In [1]: import numpy as np

In [2]: from numpy import linalg as LA

In [3]: np.set_printoptions(precision=2, suppress=True, linewidth=160, floatmode="fixed")

In [4]: def rd(a):
   ...:     return np.round(a, 2) + 0
   ...: 

In [5]: W0 = np.loadtxt("sample4.csv", delimiter=",")

In [6]: W0
Out[6]: 
array([[ 1.00,  2.00,  5.00,  2.00,  5.00,  4.00,  5.00,  1.00,  2.00,  2.00],
       [ 4.00,  8.00,  2.00,  5.00,  6.00,  8.00, 11.00,  4.00,  6.00,  6.00],
       [ 6.00,  8.00, 12.00,  9.00, 11.00,  7.00,  8.00,  5.00,  9.00,  5.00],
       [ 5.00,  8.00,  9.00,  7.00, 12.00,  7.00, 11.00,  7.00, 10.00,  7.00],
       [ 3.00,  7.00,  4.00,  4.00,  8.00,  2.00,  5.00,  7.00,  7.00,  2.00],
       [ 2.00,  3.00,  0.00,  0.00,  2.00,  0.00,  3.00,  3.00,  3.00,  0.00],
       [ 4.00,  9.00,  3.00,  5.00,  3.00,  3.00,  8.00,  4.00,  6.00,  5.00],
       [ 5.00, 10.00,  5.00,  5.00,  8.00,  9.00,  7.00,  8.00, 11.00,  5.00],
       [ 5.00,  7.00,  4.00,  3.00,  6.00,  7.00,  5.00,  5.00,  7.00,  1.00],
       [ 4.00,  3.00,  3.00,  3.00,  5.00,  1.00,  4.00,  3.00,  4.00,  1.00],
       [ 0.00,  3.00,  0.00,  3.00,  1.00,  2.00,  3.00,  0.00,  0.00,  3.00],
       [ 5.00,  6.00,  1.00,  1.00,  3.00,  3.00,  5.00,  5.00,  6.00,  1.00],
       [ 5.00, 12.00,  7.00,  4.00,  8.00,  4.00,  8.00,  9.00, 12.00,  3.00],
       [ 3.00,  9.00,  4.00,  4.00,  5.00,  7.00,  8.00,  4.00,  6.00,  5.00],
       [ 1.00,  4.00,  5.00,  0.00,  5.00,  5.00,  6.00,  2.00,  4.00,  1.00],
       [ 2.00,  3.00,  0.00,  0.00,  2.00,  0.00,  3.00,  3.00,  3.00,  0.00],
       [ 3.00, 10.00,  4.00,  7.00,  9.00,  4.00,  8.00,  7.00,  7.00,  5.00],
       [ 2.00,  4.00,  6.00,  4.00,  3.00,  2.00,  4.00,  2.00,  4.00,  4.00],
       [ 2.00,  3.00,  3.00,  2.00,  0.00,  1.00,  2.00,  1.00,  3.00,  2.00],
       [ 3.00,  4.00,  0.00,  2.00,  3.00,  3.00,  5.00,  4.00,  5.00,  3.00],
       [ 0.00,  0.00,  0.00,  0.00,  0.00,  0.00,  0.00,  0.00,  0.00,  0.00],
       [ 4.00,  8.00,  2.00,  5.00,  6.00,  8.00, 11.00,  4.00,  6.00,  6.00]])

In [7]: U, s, Vh = LA.svd(W0, full_matrices=False)

In [8]: rd(U.T @ U)
Out[8]: 
array([[1.00, 0.00, 0.00, 0.00, 0.00, 0.00, 0.00, 0.00, 0.00, 0.00],
       [0.00, 1.00, 0.00, 0.00, 0.00, 0.00, 0.00, 0.00, 0.00, 0.00],
       [0.00, 0.00, 1.00, 0.00, 0.00, 0.00, 0.00, 0.00, 0.00, 0.00],
       [0.00, 0.00, 0.00, 1.00, 0.00, 0.00, 0.00, 0.00, 0.00, 0.00],
       [0.00, 0.00, 0.00, 0.00, 1.00, 0.00, 0.00, 0.00, 0.00, 0.00],
       [0.00, 0.00, 0.00, 0.00, 0.00, 1.00, 0.00, 0.00, 0.00, 0.00],
       [0.00, 0.00, 0.00, 0.00, 0.00, 0.00, 1.00, 0.00, 0.00, 0.00],
       [0.00, 0.00, 0.00, 0.00, 0.00, 0.00, 0.00, 1.00, 0.00, 0.00],
       [0.00, 0.00, 0.00, 0.00, 0.00, 0.00, 0.00, 0.00, 1.00, 0.00],
       [0.00, 0.00, 0.00, 0.00, 0.00, 0.00, 0.00, 0.00, 0.00, 1.00]])

In [9]: rd(s / s[0])
Out[9]: array([1.00, 0.17, 0.16, 0.10, 0.09, 0.07, 0.06, 0.05, 0.01, 0.01])

In [10]: rd(np.abs(Vh[0]))
Out[10]: array([0.21, 0.41, 0.26, 0.25, 0.37, 0.29, 0.40, 0.28, 0.39, 0.22])

In [11]: U.shape, s.shape, Vh.shape
Out[11]: ((22, 10), (10,), (10, 10))

In [12]: np.allclose(U * s @ Vh, W0)
Out[12]: True

In [13]: rd(np.cumsum(s ** 2) / np.sum(s ** 2))
Out[13]: array([0.92, 0.95, 0.97, 0.98, 0.99, 0.99, 1.00, 1.00, 1.00, 1.00])

In [14]: A = np.array([[0, 1, 0, 0, 1],
    ...:     [1, 0, 0, 0, 0],
    ...:     [0, 0, 0, 0, 0],
    ...:     [0, 0, 0, 0, 0],
    ...:     [1, 0, 0, 0, 0]])

In [15]: A
Out[15]: 
array([[0, 1, 0, 0, 1],
       [1, 0, 0, 0, 0],
       [0, 0, 0, 0, 0],
       [0, 0, 0, 0, 0],
       [1, 0, 0, 0, 0]])

In [16]: rng = np.random.default_rng(715818)

In [17]: lab = rng.permutation(5)

In [18]: lab
Out[18]: array([1, 4, 0, 3, 2])

In [19]: Y = A[lab][:, lab]

In [20]: rd(LA.det(Y)), rd(LA.det(A[lab]))
Out[20]: (np.float64(0.0), np.float64(0.0))

In [21]: np.trace(Y)
Out[21]: np.int64(0)

In [22]: rd(np.poly(A))
Out[22]: array([ 1.00,  0.00, -2.00,  0.00,  0.00,  0.00])

In [23]: rd(LA.det(A.T))
Out[23]: np.float64(0.0)

In [24]: rd(LA.eigvals(A).sum().real)
Out[24]: np.float64(0.0)

In [25]: np.abs(np.diag(LA.qr(A)[1])) > 1e-9
Out[25]: array([ True,  True, False, False, False])

In [26]: rd(A @ LA.pinv(A) @ A)
Out[26]: 
array([[0.00, 1.00, 0.00, 0.00, 1.00],
       [1.00, 0.00, 0.00, 0.00, 0.00],
       [0.00, 0.00, 0.00, 0.00, 0.00],
       [0.00, 0.00, 0.00, 0.00, 0.00],
       [1.00, 0.00, 0.00, 0.00, 0.00]])

In [27]: u = np.array([2, 3, 2, 3, 1, 1])

In [28]: J = np.outer(rng.normal(size=18), u) + 0.02 * rng.normal(size=(18, 6))

In [29]: rd(J)
Out[29]: 
array([[ 0.44,  0.60,  0.43,  0.62,  0.21,  0.24],
       [ 1.45,  2.14,  1.46,  2.10,  0.71,  0.74],
       [-0.14, -0.19, -0.14, -0.15, -0.04, -0.07],
       [-0.61, -0.97, -0.62, -0.96, -0.29, -0.30],
       [ 3.57,  5.35,  3.61,  5.39,  1.81,  1.77],
       [ 0.53,  0.79,  0.53,  0.79,  0.28,  0.25],
       [ 0.18,  0.29,  0.17,  0.30,  0.10,  0.08],
       [-0.78, -1.18, -0.81, -1.22, -0.39, -0.42],
       [ 1.68,  2.50,  1.70,  2.51,  0.83,  0.81],
       [-5.24, -7.79, -5.23, -7.80, -2.59, -2.59],
       [-1.10, -1.60, -1.09, -1.61, -0.53, -0.56],
       [ 1.68,  2.55,  1.71,  2.61,  0.85,  0.86],
       [-0.29, -0.44, -0.31, -0.45, -0.18, -0.15],
       [-3.16, -4.73, -3.16, -4.73, -1.58, -1.58],
       [-2.59, -3.90, -2.59, -3.90, -1.34, -1.25],
       [-3.05, -4.51, -3.04, -4.55, -1.53, -1.55],
       [ 3.59,  5.38,  3.59,  5.43,  1.81,  1.79],
       [ 2.43,  3.70,  2.43,  3.62,  1.21,  1.24]])

In [30]: Ac = J - J.mean(axis=0)

In [31]: V = LA.svd(Ac)[2][:1]

In [32]: Y = Ac - Ac @ V.T @ V

In [33]: rd((Ac @ V.T).std(axis=0))
Out[33]: array([6.08])

In [34]: rd(np.diag(V.T @ V))
Out[34]: array([0.14, 0.32, 0.14, 0.32, 0.04, 0.04])

In [35]: rd(Y.std(axis=0))
Out[35]: array([0.02, 0.02, 0.01, 0.02, 0.02, 0.02])

In [36]: vec = np.array([-2, -3, 0, -1, -2, 0])

In [37]: y = J @ vec

In [38]: rd(LA.lstsq(J, y)[0])
Out[38]: array([-2.00, -3.00,  0.00, -1.00, -2.00,  0.00])

In [39]: y = y + 0.02 * rng.normal(size=18)

In [40]: rd(y)
Out[40]: array([ -3.70, -12.82,   1.04,   5.68, -32.18,  -4.79,  -1.74,   7.13, -15.01,  46.85,   9.65, -15.36,   2.72,  28.39,  23.49,  27.22, -32.37, -22.01])

In [41]: beta, *_ = LA.lstsq(J, y)

In [42]: [round(float(LA.norm(LA.solve(J.T @ J + lam * np.eye(6), J.T @ y))), 2) for lam in (0, 1, 10, 100)]
Out[42]: [4.42, 3.4, 3.35, 2.96]

In [43]: rd(LA.norm(y - J @ beta))
Out[43]: np.float64(0.04)

In [44]: w1 = np.array([[0, -1, 2], [1, 3, -3], [-3, 2, 3], [1, 1, 2], [1, 3, 3], [1, 2, -2]])

In [45]: beta = np.array([5, 0, 3])

In [46]: H = np.maximum(J @ w1 + beta, 0)

In [47]: rd((H > 0).mean(axis=0))
Out[47]: array([0.94, 0.50, 0.67])

In [48]: Z = np.array([[-1, 3], [-3, -2], [1, 2]])

In [49]: w1 @ Z
Out[49]: 
array([[  5,   6],
       [-13,  -9],
       [  0,  -7],
       [ -2,   5],
       [ -7,   3],
       [ -9,  -5]])

In [50]: C2 = np.cov(J, rowvar=False)

In [51]: np.argsort(-J.std(axis=0).round(6), kind="stable")
Out[51]: array([3, 1, 2, 0, 4, 5])

In [52]: rd(np.polyfit(J[:, 1], J[:, 0], 1))
Out[52]: array([0.67, 0.00])

In [53]: rd(np.corrcoef(J.T))
Out[53]: 
array([[1.00, 1.00, 1.00, 1.00, 1.00, 1.00],
       [1.00, 1.00, 1.00, 1.00, 1.00, 1.00],
       [1.00, 1.00, 1.00, 1.00, 1.00, 1.00],
       [1.00, 1.00, 1.00, 1.00, 1.00, 1.00],
       [1.00, 1.00, 1.00, 1.00, 1.00, 1.00],
       [1.00, 1.00, 1.00, 1.00, 1.00, 1.00]])

In [54]: K = np.load("arr.npy")

In [55]: K
Out[55]: 
array([[ 21.28,  30.24, -20.02,  31.72, -11.22,  29.28, -21.88, -11.15, -21.85],
       [ 20.01,  30.08, -21.11,  28.52, -10.01,  31.36, -20.79,  -8.37, -17.83],
       [ 19.65,  29.84, -19.77,  28.47, -10.37,  30.18, -19.81,  -9.98, -20.61],
       [ 19.30,  29.88, -19.22,  28.98,  -9.74,  30.92, -21.35,  -9.77, -20.78],
       [ 19.94,  31.48, -20.89,  30.10,  -8.45,  28.97, -20.86, -11.02, -19.36],
       [ 19.95,  29.24, -19.11,  30.86,  -9.13,  29.98, -20.60, -10.90, -20.69],
       [ 16.91,  29.12, -19.44,  31.36, -10.38,  29.66, -19.82,  -9.43, -19.78],
       [ 20.67,  30.76, -20.82,  30.20, -12.81,  29.81, -22.07,  -9.91, -18.82],
       [ 20.64,  30.38, -20.64,  30.81,  -9.88,  30.11, -20.31,  -8.92, -20.08],
       [ 21.14,  30.15, -19.11,  29.22,  -9.40,  31.94, -20.70,  -9.03, -18.82],
       [ 19.92,  28.78, -21.06,  30.21,  -9.40,  28.96, -19.86, -10.72, -16.72],
       [ 19.20,  31.42, -18.44,  30.32,  -9.11,  29.42, -20.14,  -9.89, -19.67],
       [ 20.05,  30.02, -19.93,  31.49,  -9.88,  30.42, -18.09, -10.01, -19.36],
       [ 18.33,  29.94, -19.09,  32.10, -10.18,  27.83, -21.28, -10.36, -18.67],
       [ 21.08,  31.19, -18.68,  27.90,  -9.76,  30.54, -18.56, -11.83, -19.97],
       [ 19.43,  28.24, -19.96,  29.54, -10.49,  30.16, -20.38, -10.17, -20.67],
       [ 20.29,  30.57, -20.89,  29.28, -10.26,  30.19, -20.23,  -8.11, -19.46],
       [ 18.71,  29.60, -20.28,  29.24,  -9.54,  28.56, -19.07,  -9.74, -22.53],
       [ 18.52,  27.84, -18.60,  29.84,  -9.44,  28.29, -20.31, -10.17, -20.35],
       [ 19.41,  30.33, -21.25,  28.48, -10.88,  31.11, -19.67,  -8.53, -19.29],
       [ 20.29,  29.57, -20.98,  31.95, -10.49,  29.20, -18.82, -10.83, -19.44],
       [ 20.10,  31.40, -19.58,  29.57,  -9.32,  31.21, -19.27, -10.90, -20.47],
       [ 20.56,  30.43, -20.31,  30.31,  -9.26,  30.14, -20.10, -10.21, -21.56],
       [ 19.77,  29.60, -18.15,  29.30, -10.77,  30.72, -20.91, -11.03, -20.29],
       [ 18.62,  29.90, -21.79,  30.97,  -9.74,  30.70, -18.99, -11.25, -20.57],
       [ 19.10,  31.21, -20.66,  28.88,  -8.65,  30.10, -19.36, -11.03, -19.94],
       [ 19.78,  29.90, -21.74,  32.23, -10.74,  30.31, -20.12,  -8.84, -19.12],
       [ 20.24,  30.49, -20.79,  29.84,  -9.88,  29.18, -18.80, -10.30, -18.96],
       [ 19.76,  31.46, -18.80,  29.92, -10.94,  29.73, -19.90,  -9.85, -20.34],
       [ 20.31,  29.59, -20.41,  30.41,  -8.59,  29.90, -20.28,  -9.10, -18.37],
       [ 18.78,  29.92, -18.70,  30.17, -10.00,  29.37, -21.07,  -8.44, -16.82],
       [ 20.80,  30.11, -21.93,  29.61,  -9.30,  30.79, -20.01, -10.69, -20.64],
       [ 18.91,  29.51, -19.27,  31.27,  -9.49,  28.03, -21.31,  -8.54, -18.90],
       [ 19.54,  31.52, -19.60,  30.40,  -8.78,  31.05, -20.24,  -9.64, -18.84],
       [ 19.82,  28.80, -19.72,  31.74,  -9.44,  29.83, -20.47, -10.31, -21.09],
       [ 17.40,  31.10, -19.43,  31.05,  -9.49,  29.14, -19.12, -10.04, -20.13],
       [ 19.96,  30.74, -18.15,  31.20,  -8.31,  32.98, -20.72, -11.26, -19.15],
       [ 19.89,  28.20, -21.69,  29.49, -10.11,  31.52, -20.11, -10.20, -17.95],
       [ 18.78,  29.36, -20.68,  31.53,  -9.24,  31.24, -22.40,  -7.38, -19.29],
       [ 20.52,  29.13, -19.35,  30.92, -11.11,  30.63, -20.17,  -9.63, -18.41],
       [ 19.49,  30.06, -19.96,  30.71,  -9.49,  31.16, -20.58,  -9.10, -22.82],
       [ 20.22,  31.37, -19.67,  28.15, -10.73,  30.24, -20.50, -10.57, -20.83],
       [ 20.30,  30.83, -19.39,  30.19, -10.89,  31.41, -20.17,  -9.00, -18.61],
       [ 20.81,  28.16, -20.16,  28.66, -10.92,  31.36, -20.69, -10.28, -21.34],
       [ 18.19,  32.11, -21.21,  31.78, -10.18,  30.15, -19.16, -11.23, -19.34]])

In [56]: lab = rng.permutation(9)

In [57]: Y = K[:, lab] * rng.choice([-1, 1], 9)

In [58]: Y
Out[58]: 
array([[ 31.72, -11.22,  21.28, -29.28,  21.85, -11.15,  21.88,  30.24,  20.02],
       [ 28.52, -10.01,  20.01, -31.36,  17.83,  -8.37,  20.79,  30.08,  21.11],
       [ 28.47, -10.37,  19.65, -30.18,  20.61,  -9.98,  19.81,  29.84,  19.77],
       [ 28.98,  -9.74,  19.30, -30.92,  20.78,  -9.77,  21.35,  29.88,  19.22],
       [ 30.10,  -8.45,  19.94, -28.97,  19.36, -11.02,  20.86,  31.48,  20.89],
       [ 30.86,  -9.13,  19.95, -29.98,  20.69, -10.90,  20.60,  29.24,  19.11],
       [ 31.36, -10.38,  16.91, -29.66,  19.78,  -9.43,  19.82,  29.12,  19.44],
       [ 30.20, -12.81,  20.67, -29.81,  18.82,  -9.91,  22.07,  30.76,  20.82],
       [ 30.81,  -9.88,  20.64, -30.11,  20.08,  -8.92,  20.31,  30.38,  20.64],
       [ 29.22,  -9.40,  21.14, -31.94,  18.82,  -9.03,  20.70,  30.15,  19.11],
       [ 30.21,  -9.40,  19.92, -28.96,  16.72, -10.72,  19.86,  28.78,  21.06],
       [ 30.32,  -9.11,  19.20, -29.42,  19.67,  -9.89,  20.14,  31.42,  18.44],
       [ 31.49,  -9.88,  20.05, -30.42,  19.36, -10.01,  18.09,  30.02,  19.93],
       [ 32.10, -10.18,  18.33, -27.83,  18.67, -10.36,  21.28,  29.94,  19.09],
       [ 27.90,  -9.76,  21.08, -30.54,  19.97, -11.83,  18.56,  31.19,  18.68],
       [ 29.54, -10.49,  19.43, -30.16,  20.67, -10.17,  20.38,  28.24,  19.96],
       [ 29.28, -10.26,  20.29, -30.19,  19.46,  -8.11,  20.23,  30.57,  20.89],
       [ 29.24,  -9.54,  18.71, -28.56,  22.53,  -9.74,  19.07,  29.60,  20.28],
       [ 29.84,  -9.44,  18.52, -28.29,  20.35, -10.17,  20.31,  27.84,  18.60],
       [ 28.48, -10.88,  19.41, -31.11,  19.29,  -8.53,  19.67,  30.33,  21.25],
       [ 31.95, -10.49,  20.29, -29.20,  19.44, -10.83,  18.82,  29.57,  20.98],
       [ 29.57,  -9.32,  20.10, -31.21,  20.47, -10.90,  19.27,  31.40,  19.58],
       [ 30.31,  -9.26,  20.56, -30.14,  21.56, -10.21,  20.10,  30.43,  20.31],
       [ 29.30, -10.77,  19.77, -30.72,  20.29, -11.03,  20.91,  29.60,  18.15],
       [ 30.97,  -9.74,  18.62, -30.70,  20.57, -11.25,  18.99,  29.90,  21.79],
       [ 28.88,  -8.65,  19.10, -30.10,  19.94, -11.03,  19.36,  31.21,  20.66],
       [ 32.23, -10.74,  19.78, -30.31,  19.12,  -8.84,  20.12,  29.90,  21.74],
       [ 29.84,  -9.88,  20.24, -29.18,  18.96, -10.30,  18.80,  30.49,  20.79],
       [ 29.92, -10.94,  19.76, -29.73,  20.34,  -9.85,  19.90,  31.46,  18.80],
       [ 30.41,  -8.59,  20.31, -29.90,  18.37,  -9.10,  20.28,  29.59,  20.41],
       [ 30.17, -10.00,  18.78, -29.37,  16.82,  -8.44,  21.07,  29.92,  18.70],
       [ 29.61,  -9.30,  20.80, -30.79,  20.64, -10.69,  20.01,  30.11,  21.93],
       [ 31.27,  -9.49,  18.91, -28.03,  18.90,  -8.54,  21.31,  29.51,  19.27],
       [ 30.40,  -8.78,  19.54, -31.05,  18.84,  -9.64,  20.24,  31.52,  19.60],
       [ 31.74,  -9.44,  19.82, -29.83,  21.09, -10.31,  20.47,  28.80,  19.72],
       [ 31.05,  -9.49,  17.40, -29.14,  20.13, -10.04,  19.12,  31.10,  19.43],
       [ 31.20,  -8.31,  19.96, -32.98,  19.15, -11.26,  20.72,  30.74,  18.15],
       [ 29.49, -10.11,  19.89, -31.52,  17.95, -10.20,  20.11,  28.20,  21.69],
       [ 31.53,  -9.24,  18.78, -31.24,  19.29,  -7.38,  22.40,  29.36,  20.68],
       [ 30.92, -11.11,  20.52, -30.63,  18.41,  -9.63,  20.17,  29.13,  19.35],
       [ 30.71,  -9.49,  19.49, -31.16,  22.82,  -9.10,  20.58,  30.06,  19.96],
       [ 28.15, -10.73,  20.22, -30.24,  20.83, -10.57,  20.50,  31.37,  19.67],
       [ 30.19, -10.89,  20.30, -31.41,  18.61,  -9.00,  20.17,  30.83,  19.39],
       [ 28.66, -10.92,  20.81, -31.36,  21.34, -10.28,  20.69,  28.16,  20.16],
       [ 31.78, -10.18,  18.19, -30.15,  19.34, -11.23,  19.16,  32.11,  21.21]])

In [59]: U, _, Vh = LA.svd(K.T @ Y)

In [60]: rd(LA.lstsq(K, Y)[0])
Out[60]: 
array([[ 0.00,  0.00,  1.00,  0.00,  0.00,  0.00,  0.00,  0.00,  0.00],
       [ 0.00,  0.00,  0.00,  0.00,  0.00,  0.00,  0.00,  1.00,  0.00],
       [ 0.00,  0.00,  0.00,  0.00,  0.00,  0.00,  0.00,  0.00, -1.00],
       [ 1.00,  0.00,  0.00,  0.00,  0.00,  0.00,  0.00,  0.00,  0.00],
       [ 0.00,  1.00,  0.00,  0.00,  0.00,  0.00,  0.00,  0.00,  0.00],
       [ 0.00,  0.00,  0.00, -1.00,  0.00,  0.00,  0.00,  0.00,  0.00],
       [ 0.00,  0.00,  0.00,  0.00,  0.00,  0.00, -1.00,  0.00,  0.00],
       [ 0.00,  0.00,  0.00,  0.00,  0.00,  1.00,  0.00,  0.00,  0.00],
       [ 0.00,  0.00,  0.00,  0.00, -1.00,  0.00,  0.00,  0.00,  0.00]])

In [61]: lab
Out[61]: array([3, 4, 0, 5, 8, 7, 6, 1, 2])

In [62]: rd(U @ Vh)
Out[62]: 
array([[ 0.00,  0.00,  1.00,  0.00,  0.00,  0.00,  0.00,  0.00,  0.00],
       [ 0.00,  0.00,  0.00,  0.00,  0.00,  0.00,  0.00,  1.00,  0.00],
       [ 0.00,  0.00,  0.00,  0.00,  0.00,  0.00,  0.00,  0.00, -1.00],
       [ 1.00,  0.00,  0.00,  0.00,  0.00,  0.00,  0.00,  0.00,  0.00],
       [ 0.00,  1.00,  0.00,  0.00,  0.00,  0.00,  0.00,  0.00,  0.00],
       [ 0.00,  0.00,  0.00, -1.00,  0.00,  0.00,  0.00,  0.00,  0.00],
       [ 0.00,  0.00,  0.00,  0.00,  0.00,  0.00, -1.00,  0.00,  0.00],
       [ 0.00,  0.00,  0.00,  0.00,  0.00,  1.00,  0.00,  0.00,  0.00],
       [ 0.00,  0.00,  0.00,  0.00, -1.00,  0.00,  0.00,  0.00,  0.00]])
